$ python -q
>>> import numpy as np
>>> from numpy import linalg as LA
>>> np.set_printoptions(precision=1, suppress=True, linewidth=160, legacy="1.25")
>>> def tidy(a):
...     return np.round(a, 1) + 0
... 
>>> data = np.loadtxt("run6.csv", delimiter=",")
>>> print(data)
[[0. 0. 1. 1. 0. 0. 0. 1.]
 [0. 0. 0. 1. 0. 0. 0. 0.]
 [1. 0. 0. 1. 0. 0. 0. 0.]
 [1. 1. 1. 0. 0. 0. 0. 1.]
 [0. 0. 0. 0. 0. 0. 0. 0.]
 [0. 0. 0. 0. 0. 0. 0. 0.]
 [0. 0. 0. 0. 0. 0. 0. 1.]
 [1. 0. 0. 1. 0. 0. 1. 0.]]
>>> print([round(float(LA.det(data[:i, :i])), 2) + 0 for i in range(1, 9)])
[0.0, 0.0, 0.0, 1.0, 0.0, 0.0, 0.0, 0.0]
>>> print(tidy(LA.eigvalsh(data).min()))
-1.9
>>> rng = np.random.default_rng(702638)
>>> labels = rng.permutation(8)
>>> print(labels)
[6 2 7 5 0 3 1 4]
>>> M2 = data[labels][:, labels]
>>> print(np.allclose(M2, data))
False
>>> print(tidy(LA.det(M2)), tidy(LA.det(data[labels])))
0.0 0.0
>>> print(M2)
[[0. 0. 1. 0. 0. 0. 0. 0.]
 [0. 0. 0. 0. 1. 1. 0. 0.]
 [1. 0. 0. 0. 1. 1. 0. 0.]
 [0. 0. 0. 0. 0. 0. 0. 0.]
 [0. 1. 1. 0. 0. 1. 0. 0.]
 [0. 1. 1. 0. 1. 0. 1. 0.]
 [0. 0. 0. 0. 0. 1. 0. 0.]
 [0. 0. 0. 0. 0. 0. 0. 0.]]
>>> F = np.loadtxt("x.csv", delimiter=",")
>>> print(tidy(F))
[[11.   4.8  3.8 -1.5 -1.9]
 [15.1  4.5  4.9  1.6 -2.4]
 [ 0.8  4.4 -1.4  3.1  0.7]
 [ 1.2  2.8  0.3  7.6 -0.1]
 [ 6.3  4.9  0.6  1.4 -0.3]
 [ 0.8  5.3 -1.9  0.3  1. ]
 [13.2  4.1  5.4  0.2 -2.7]
 [-4.2  3.2 -2.5  7.   1.3]
 [ 3.2  2.   1.2 11.3 -0.6]
 [ 5.6  5.6  0.8 -3.  -0.4]
 [ 8.6  6.3  1.1 -4.7 -0.6]
 [-1.7  5.1 -3.9  3.7  2. ]
 [ 2.3  2.6  0.8  8.1 -0.4]
 [ 3.8  3.3  0.8  6.4 -0.4]
 [-1.8  5.2 -3.6  2.2  1.8]
 [ 1.3  2.8  0.   8.4  0. ]
 [ 3.5  2.9  0.7  7.9 -0.4]
 [ 1.2  5.5 -0.8 -3.2  0.4]
 [ 7.1  3.9  2.3  2.9 -1.1]
 [-3.9  4.3 -4.   5.4  2. ]
 [ 0.7  4.6 -2.6  5.3  1.3]
 [-9.6  5.8 -9.6  6.7  4.8]
 [ 8.5  2.6  3.3  8.3 -1.6]
 [-1.6  3.8 -2.1  5.4  1. ]
 [-1.8  3.6 -2.4  7.2  1.2]
 [-0.5  4.2 -1.6  3.6  0.8]
 [14.3  4.1  5.5  1.  -2.8]
 [ 5.1  2.7  1.4  9.3 -0.7]
 [ 7.   3.9  2.2  3.1 -1.1]
 [ 7.3  3.4  2.1  5.9 -1. ]
 [-0.6  5.5 -1.4 -3.5  0.7]
 [ 4.1  5.3 -1.7  2.8  0.9]
 [ 7.3  1.8  3.7 10.1 -1.9]
 [ 0.   1.4 -0.7 15.7  0.4]
 [-7.3  0.5 -1.6 15.4  0.8]
 [-4.8  5.3 -4.4  0.5  2.2]
 [-1.5  3.8 -3.9 10.2  1.9]]
>>> r = LA.matrix_rank(F)
>>> print(r)
4
>>> null = LA.svd(F)[2][r:].T
>>> print([int(LA.matrix_rank(F[:i])) for i in range(1, len(F) + 1)])
[1, 2, 3, 4, 4, 4, 4, 4, 4, 4, 4, 4, 4, 4, 4, 4, 4, 4, 4, 4, 4, 4, 4, 4, 4, 4, 4, 4, 4, 4, 4, 4, 4, 4, 4, 4, 4]
>>> print(null.shape)
(5, 1)
>>> print(np.allclose(F @ null, 0))
True
>>> print([int(LA.matrix_rank(np.delete(F, i, axis=0))) for i in range(37)])
[4, 4, 4, 4, 4, 4, 4, 4, 4, 4, 4, 4, 4, 4, 4, 4, 4, 4, 4, 4, 4, 4, 4, 4, 4, 4, 4, 4, 4, 4, 4, 4, 4, 4, 4, 4, 4]
>>> print(tidy(null @ null.T))
[[0.  0.  0.  0.  0. ]
 [0.  0.  0.  0.  0. ]
 [0.  0.  0.2 0.  0.4]
 [0.  0.  0.  0.  0. ]
 [0.  0.  0.4 0.  0.8]]
>>> print([int(LA.matrix_rank(F[:, :j + 1])) for j in range(5)])
[1, 2, 3, 4, 4]
